$ python -q
>>> import numpy as np
>>> np.set_printoptions(suppress=True, linewidth=100)
>>> F = np.array([[27, 18, 12, 9, 15, 9],
...     [18, 14, 5, 8, 7, 7],
...     [12, 5, 10, 1, 11, 2],
...     [9, 8, 1, 5, 2, 4],
...     [15, 7, 11, 2, 13, 4],
...     [9, 7, 2, 4, 4, 14]])
>>> F
array([[27, 18, 12,  9, 15,  9],
       [18, 14,  5,  8,  7,  7],
       [12,  5, 10,  1, 11,  2],
       [ 9,  8,  1,  5,  2,  4],
       [15,  7, 11,  2, 13,  4],
       [ 9,  7,  2,  4,  4, 14]])
>>> r = np.linalg.matrix_rank(F)
>>> r
np.int64(4)
>>> null = np.linalg.svd(F)[2][r:].T
>>> np.allclose(F @ null, 0)
True
>>> np.round(null @ null.T, 1) + 0
array([[ 0.5, -0.4, -0.2, -0.2, -0.2,  0. ],
       [-0.4,  0.6,  0.1, -0.3,  0.1,  0. ],
       [-0.2,  0.1,  0.1,  0.2,  0.1,  0. ],
       [-0.2, -0.3,  0.2,  0.8,  0.2,  0. ],
       [-0.2,  0.1,  0.1,  0.2,  0.1,  0. ],
       [ 0. ,  0. ,  0. ,  0. ,  0. ,  0. ]])
>>> np.round(F @ null, 1) + 0
array([[0., 0.],
       [0., 0.],
       [0., 0.],
       [0., 0.],
       [0., 0.],
       [0., 0.]])
>>> np.round(F @ np.linalg.pinv(F) @ F, 1)
array([[27., 18., 12.,  9., 15.,  9.],
       [18., 14.,  5.,  8.,  7.,  7.],
       [12.,  5., 10.,  1., 11.,  2.],
       [ 9.,  8.,  1.,  5.,  2.,  4.],
       [15.,  7., 11.,  2., 13.,  4.],
       [ 9.,  7.,  2.,  4.,  4., 14.]])
>>> np.allclose(F[:-1].T @ np.linalg.lstsq(F[:-1].T, F[-1])[0], F[-1])
False
>>> np.abs(np.diag(np.linalg.qr(F)[1])) > 1e-9
array([ True,  True,  True, False, False,  True])
>>> print(np.linalg.lstsq(F[:-1].T, F[-1])[2])
3
>>> np.round(np.trace(np.linalg.pinv(F) @ F), 1)
np.float64(4.0)
>>> Y = np.array([[2, 0], [-3, 2], [-2, 2], [-1, 1], [0, 1], [-3, 1]])
>>> np.einsum("ij,ij->i", F, F)
array([1584,  707,  395,  191,  584,  362])
>>> np.vstack([F, Y.T]).shape
(8, 6)
>>> np.linalg.matrix_rank(F @ Y)
np.int64(2)
>>> print(np.einsum("ik,kj->ij", F, Y))
[[-60  93]
 [-45  60]
 [-18  44]
 [-25  29]
 [-27  55]
 [-53  40]]
>>> F @ Y
array([[-60,  93],
       [-45,  60],
       [-18,  44],
       [-25,  29],
       [-27,  55],
       [-53,  40]])
